% python3 -q
>>> import numpy as np
>>> from numpy import linalg as LA
>>> np.set_printoptions(precision=3, suppress=True, linewidth=140)
>>> def rnd(a):
...     return np.round(a, 3) + 0
... 
>>> m1 = np.array([[0, 2, 3, -1, -1, 3],
...     [0, 0, 3, -2, 2, 0],
...     [0, 0, 0, -2, 3, 1],
...     [0, 0, 0, 0, 0, -2],
...     [0, 0, 0, 0, 0, 2],
...     [0, 0, 0, 0, 0, 0]])
>>> rnd(np.sort(LA.eigvals(m1)))
array([0., 0., 0., 0., 0., 0.])
>>> [int(LA.matrix_rank(LA.matrix_power(m1, p))) for p in range(1, 7)]
[4, 3, 2, 1, 0, 0]
>>> Uu, sigma, VT = LA.svd(m1)
>>> np.argmax(sigma[:-1] / (sigma[1:] + 1e-6)) + 1
np.int64(4)
>>> rnd(sigma)
array([5.928, 4.327, 2.883, 0.909, 0.   , 0.   ])
>>> B = Uu[:, :4] @ np.diag(sigma[:4]) @ VT[:4]
>>> rnd(np.abs(m1 - B).max())
np.float64(0.0)
>>> LA.matrix_rank(m1, rtol=0.05)
np.int64(4)
>>> rnd(LA.norm(m1 - B, 2)), rnd(sigma[4])
(np.float64(0.0), np.float64(0.0))
>>> rnd(LA.norm(m1 - B) / LA.norm(m1))
np.float64(0.0)
>>> np.argsort(-LA.norm(m1, axis=0).round(6), kind="stable")[:3]
array([2, 5, 4])
>>> LA.matrix_rank(m1, rtol=0.1)
np.int64(4)
>>> t3 = np.stack([m1, 4 * m1, m1[::-1]])
>>> np.einsum("bij,cij->bc", t3, t3)
array([[  63,  252,   -4],
       [ 252, 1008,  -16],
       [  -4,  -16,   63]])
>>> t3.sum(axis=0)
array([[  0,  10,  15,  -5,  -5,  15],
       [  0,   0,  15, -10,  10,   2],
       [  0,   0,   0, -10,  15,   3],
       [  0,   0,   0,  -2,   3,  -9],
       [  0,   0,   3,  -2,   2,  10],
       [  0,   2,   3,  -1,  -1,   3]])
>>> rnd(LA.norm(t3, axis=(1, 2)))
array([ 7.937, 31.749,  7.937])
>>> K = np.load("sample12.npy")
>>> K
array([[50, 66, 66, 50,  1],
       [66, 90, 90, 66,  3],
       [66, 90, 90, 66,  3],
       [50, 66, 66, 50,  1],
       [ 1,  3,  3,  1,  1]])
>>> ev, V = LA.eigh(K)
>>> rnd(V @ np.diag(ev) @ V.T)
array([[50., 66., 66., 50.,  1.],
       [66., 90., 90., 66.,  3.],
       [66., 90., 90., 66.,  3.],
       [50., 66., 66., 50.,  1.],
       [ 1.,  3.,  3.,  1.,  1.]])
>>> ev.sum(), np.trace(K)
(np.float64(281.0), np.int64(281))
>>> rnd(ev)
array([  0.   ,   0.   ,   0.   ,   3.007, 277.993])
